% python3 -q
>>> import numpy as np
>>> import numpy.linalg as la
>>> np.set_printoptions(suppress=True, linewidth=100)
>>> def tidy(a):
...     return np.round(a, 2) + 0
... 
>>> mat = np.loadtxt("out17.csv", delimiter=",")
>>> print(mat)
[[ 2.  3.  4.  5.]
 [ 6.  7.  8.  9.]
 [10. 11. 12. 13.]
 [14. 15. 16. 17.]
 [18. 19. 20. 21.]
 [22. 23. 24. 25.]]
>>> print(mat.reshape(2, -1))
[[ 2.  3.  4.  5.  6.  7.  8.  9. 10. 11. 12. 13.]
 [14. 15. 16. 17. 18. 19. 20. 21. 22. 23. 24. 25.]]
>>> t3 = mat.reshape(6, 2, -1)
>>> print(t3.transpose(1, 0, 2))
[[[ 2.  3.]
  [ 6.  7.]
  [10. 11.]
  [14. 15.]
  [18. 19.]
  [22. 23.]]

 [[ 4.  5.]
  [ 8.  9.]
  [12. 13.]
  [16. 17.]
  [20. 21.]
  [24. 25.]]]
>>> print(np.einsum("ihd,ihd->ih", t3, t3))
[[  13.   41.]
 [  85.  145.]
 [ 221.  313.]
 [ 421.  545.]
 [ 685.  841.]
 [1013. 1201.]]
>>> print(np.einsum("ihd,jhd->hij", t3, t3).shape)
(2, 6, 6)
>>> print(t3.sum(axis=1))
[[ 6.  8.]
 [14. 16.]
 [22. 24.]
 [30. 32.]
 [38. 40.]
 [46. 48.]]
>>> A2 = mat / np.sqrt((mat ** 2).mean(axis=1, keepdims=True))
>>> print(la.matrix_rank(mat - mat.mean(axis=1, keepdims=True)))
1
>>> print(mat - mat.mean(axis=1, keepdims=True))
[[-1.5 -0.5  0.5  1.5]
 [-1.5 -0.5  0.5  1.5]
 [-1.5 -0.5  0.5  1.5]
 [-1.5 -0.5  0.5  1.5]
 [-1.5 -0.5  0.5  1.5]
 [-1.5 -0.5  0.5  1.5]]
>>> print(tidy(A2[1]))
[0.79 0.92 1.06 1.19]
>>> print(tidy(np.trace(la.pinv(mat) @ mat)))
2.0
>>> print(np.unique(mat.round(6), axis=0).shape)
(6, 4)
>>> print(np.allclose(mat[:-1].T @ la.lstsq(mat[:-1].T, mat[-1])[0], mat[-1]))
True
>>> print(np.abs(np.diag(la.qr(mat)[1])) > 1e-9)
[ True  True False False]
>>> Uu, s, VT = la.svd(mat)
>>> print(tidy(s))
[74.28  2.47  0.    0.  ]
>>> A2 = Uu[:, :2] @ np.diag(s[:2]) @ VT[:2]
>>> print(la.matrix_rank(A2))
2
>>> print(tidy(la.norm(mat - A2) / la.norm(mat)))
0.0
>>> print(tidy(np.abs(mat - A2).max()))
0.0
>>> Uu, s, VT = la.svd(mat)
>>> evecs = VT[:(s > 1e-8).sum()]
>>> rng = np.random.default_rng(50)
>>> vec = mat[1] + 3 * mat[2] + rng.integers(2) * np.eye(4)[1]
>>> print(vec)
[36. 41. 44. 48.]
>>> print(la.matrix_rank(np.vstack([mat, vec])))
3
>>> print(np.allclose(evecs.T @ evecs @ vec, vec))
False
>>> print(tidy(np.diag(evecs.T @ evecs)))
[0.7 0.3 0.3 0.7]
>>> print(tidy(la.norm(vec - evecs.T @ evecs @ vec)))
0.84
>>> print(tidy(evecs.T @ evecs))
[[ 0.7  0.4  0.1 -0.2]
 [ 0.4  0.3  0.2  0.1]
 [ 0.1  0.2  0.3  0.4]
 [-0.2  0.1  0.4  0.7]]
>>> M = np.array([[-3.0, 1.0, 0.0], [0.0, -3.0, 1.0], [0.0, 0.0, -3.0]])
>>> f, r1 = M[2], M[1]
>>> print(f @ f)
9.0
>>> pr = (f @ r1) / (f @ f) * f
>>> print(r1 - pr)
[ 0. -3.  0.]
>>> print(np.outer(f, r1))
[[ 0. -0.  0.]
 [ 0. -0.  0.]
 [-0.  9. -3.]]
>>> print(tidy(la.norm(f + r1) ** 2 + la.norm(f - r1) ** 2))
38.0
>>> print(la.matrix_rank(np.outer(f, r1)))
1
